% ipython --no-banner

In [1]: import numpy as np

In [2]: import numpy.linalg as la

In [3]: np.set_printoptions(precision=3, suppress=True, linewidth=120)

In [4]: rd = lambda a: np.round(a, 3) + 0

In [5]: E = np.load("dump.npy")

In [6]: print(E)
[[-1.8 -1.9  0.1]
 [-0.5 -1.1 -0.3]
 [ 1.5  0.1 -0.1]
 [ 0.5 -0.9  0.4]
 [-0.6 -0.9  0.9]
 [ 0.1 -0.6 -0.8]
 [ 0.8 -1.2 -2.1]
 [ 0.9  1.5  1.2]
 [ 0.6 -0.8 -1.7]
 [-2.  -0.1  0.8]
 [-3.5 -1.5 -2. ]
 [ 0.7  0.6  1.7]
 [ 0.3  0.9 -0.3]
 [-0.2  0.3 -0.4]
 [ 1.5  1.8  0.8]
 [ 0.2  0.9  0. ]
 [-1.4  0.2 -0.5]
 [ 0.2 -0.4 -0.9]
 [-1.  -0.5  0.2]
 [ 0.7  1.2  0.8]
 [-0.2  0.   0.2]
 [ 0.   1.6 -1. ]
 [ 0.  -0.8  1.4]
 [ 1.  -0.7  0.8]
 [ 2.2 -0.9  1.8]]

In [7]: lab = E[:, 1] > np.median(E[:, 1])

In [8]: r0 = E[lab].mean(axis=0) - E[~lab].mean(axis=0)

In [9]: print(((E - E.mean(axis=0)) @ r0 > 0).astype(int))
[0 0 1 0 0 0 0 1 0 0 0 1 1 1 1 1 0 0 0 1 1 1 0 0 1]

In [10]: print(np.argsort(-np.abs(r0).round(6), kind="stable"))
[1 2 0]

In [11]: print((((E - E.mean(axis=0)) @ r0 > 0) == lab).mean())
0.88

In [12]: Z = E[[5, 16]].astype(float)

In [13]: for _ in range(6):
    ...:     lab = la.norm(E[:, None] - Z, axis=-1).argmin(axis=1)
    ...:     Z = np.array([E[lab == j].mean(axis=0) for j in range(2)])
    ...: 

In [14]: print(lab)
[1 1 0 0 1 0 0 0 0 1 1 0 0 0 0 0 1 0 1 0 0 0 0 0 0]

In [15]: print(np.bincount(lab))
[18  7]

In [16]: M2 = np.c_[E[:, :2] @ np.array([[2, 1], [0, -3]]), np.array([1, 2, 1, 2, 2, 1, 0, 2, 1, 0, 0, 0, 1, 0, 0, 0, 0, 2, 0, 1, 0, 2, 1, 0, 0])]

In [17]: print(rd(M2))
[[-3.6  3.9  1. ]
 [-1.   2.8  2. ]
 [ 3.   1.2  1. ]
 [ 1.   3.2  2. ]
 [-1.2  2.1  2. ]
 [ 0.2  1.9  1. ]
 [ 1.6  4.4  0. ]
 [ 1.8 -3.6  2. ]
 [ 1.2  3.   1. ]
 [-4.  -1.7  0. ]
 [-7.   1.   0. ]
 [ 1.4 -1.1  0. ]
 [ 0.6 -2.4  1. ]
 [-0.4 -1.1  0. ]
 [ 3.  -3.9  0. ]
 [ 0.4 -2.5  0. ]
 [-2.8 -2.   0. ]
 [ 0.4  1.4  2. ]
 [-2.   0.5  0. ]
 [ 1.4 -2.9  1. ]
 [-0.4 -0.2  0. ]
 [ 0.  -4.8  2. ]
 [ 0.   2.4  1. ]
 [ 2.   3.1  0. ]
 [ 4.4  4.9  0. ]]

In [18]: print(rd(la.norm(la.qr(E)[0].T @ M2, axis=0) ** 2 / ((M2 ** 2).sum(axis=0) + 1e-12)))
[1.    1.    0.019]

In [19]: print(rd(la.lstsq(E, M2[:, 0])[0]))
[2. 0. 0.]

In [20]: print(la.matrix_rank(np.c_[E, M2]))
4

In [21]: M = np.array([[2, 0, 0], [1, 0, 1], [0, 2, 0], [0, 0, 1]])

In [22]: M[-1] = M[0] + 3 * M[1]

In [23]: print(M)
[[2 0 0]
 [1 0 1]
 [0 2 0]
 [5 0 3]]

In [24]: M2 = M / la.norm(M, axis=1, keepdims=True)

In [25]: C2 = M2 @ M2.T

In [26]: print(rd(C2[3]))
[0.857 0.97  0.    1.   ]

In [27]: print(rd(la.norm(M2, axis=1)))
[1. 1. 1. 1.]

In [28]: q, r_ = la.qr(M)

In [29]: print(rd(q @ r_))
[[2. 0. 0.]
 [1. 0. 1.]
 [0. 2. 0.]
 [5. 0. 3.]]

In [30]: print(rd(q.T @ q))
[[1. 0. 0.]
 [0. 1. 0.]
 [0. 0. 1.]]

In [31]: print(rd(r_))
[[-5.477  0.    -2.921]
 [ 0.    -2.     0.   ]
 [ 0.     0.     1.211]]

In [32]: print(np.allclose(r_.T @ r_, M.T @ M))
True

In [33]: print(rd(np.abs(np.diag(r_))))
[5.477 2.    1.211]

In [34]: J = np.load("data.npy")

In [35]: print(rd(J))
[[-2.397 -0.047 -1.803]
 [-0.15  -2.983  0.277]
 [-1.798  0.312  2.381]]

In [36]: print(rd(la.eigvals(J)))
[ 3.+0.j    -3.+0.054j -3.-0.054j]

In [37]: print(rd(np.kron(np.eye(2, dtype=int), J)))
[[-2.397 -0.047 -1.803  0.     0.     0.   ]
 [-0.15  -2.983  0.277  0.     0.     0.   ]
 [-1.798  0.312  2.381  0.     0.     0.   ]
 [ 0.     0.     0.    -2.397 -0.047 -1.803]
 [ 0.     0.     0.    -0.15  -2.983  0.277]
 [ 0.     0.     0.    -1.798  0.312  2.381]]

In [38]: print(rd(np.poly(J)))
[  1.      2.999  -8.997 -27.   ]

In [39]: q, evecs = la.qr(J[:, :1])[0], la.qr(J[:, 1:])[0]

In [40]: sig = la.svd(q.T @ evecs, compute_uv=False)

In [41]: print(rd(la.norm(q @ q.T - evecs @ evecs.T, 2)))
1.0

In [42]: print(np.degrees(np.arccos(sig.clip(0, 1))))
[90.]

In [43]: x0 = np.array([-8, -5, 3])

In [44]: print((J @ x0).argmax())
2

In [45]: print(np.sign((J @ x0).round(6)))
[1. 1. 1.]

In [46]: print(rd(J @ (2 * x0)))
[28.005 33.895 39.935]

In [47]: print(rd(np.einsum("ij,j->i", J, x0)))
[14.003 16.948 19.967]
